$ python -q
>>> import numpy as np
>>> import numpy.linalg as la
>>> np.set_printoptions(precision=4, suppress=True, linewidth=100, floatmode="fixed")
>>> rd = lambda a: np.round(a, 4) + 0
>>> feats = np.array([[-2, 0, 0],
...     [0, 2, 2],
...     [2, 4, 1],
...     [3, 5, 3],
...     [5, 4, 1],
...     [7, 5, 1],
...     [7, 7, 1],
...     [9, 8, 1],
...     [11, 6, 1],
...     [9, 7, 1],
...     [9, 8, 3],
...     [11, 6, 1],
...     [11, 8, 0],
...     [12, 8, -1],
...     [10, 10, -1],
...     [10, 12, -1],
...     [11, 14, -3]])
>>> feats
array([[-2,  0,  0],
       [ 0,  2,  2],
       [ 2,  4,  1],
       [ 3,  5,  3],
       [ 5,  4,  1],
       [ 7,  5,  1],
       [ 7,  7,  1],
       [ 9,  8,  1],
       [11,  6,  1],
       [ 9,  7,  1],
       [ 9,  8,  3],
       [11,  6,  1],
       [11,  8,  0],
       [12,  8, -1],
       [10, 10, -1],
       [10, 12, -1],
       [11, 14, -3]])
>>> r0 = np.array([3, 2])
>>> np.array([np.convolve(row, r0, "same") for row in feats])
array([[-6, -4,  0],
       [ 0,  6, 10],
       [ 6, 16, 11],
       [ 9, 21, 19],
       [15, 22, 11],
       [21, 29, 13],
       [21, 35, 17],
       [27, 42, 19],
       [33, 40, 15],
       [27, 39, 17],
       [27, 42, 25],
       [33, 40, 15],
       [33, 46, 16],
       [36, 48, 13],
       [30, 50, 17],
       [30, 56, 21],
       [33, 64, 19]])
>>> np.convolve(feats[9], r0)
array([27, 39, 17,  2])
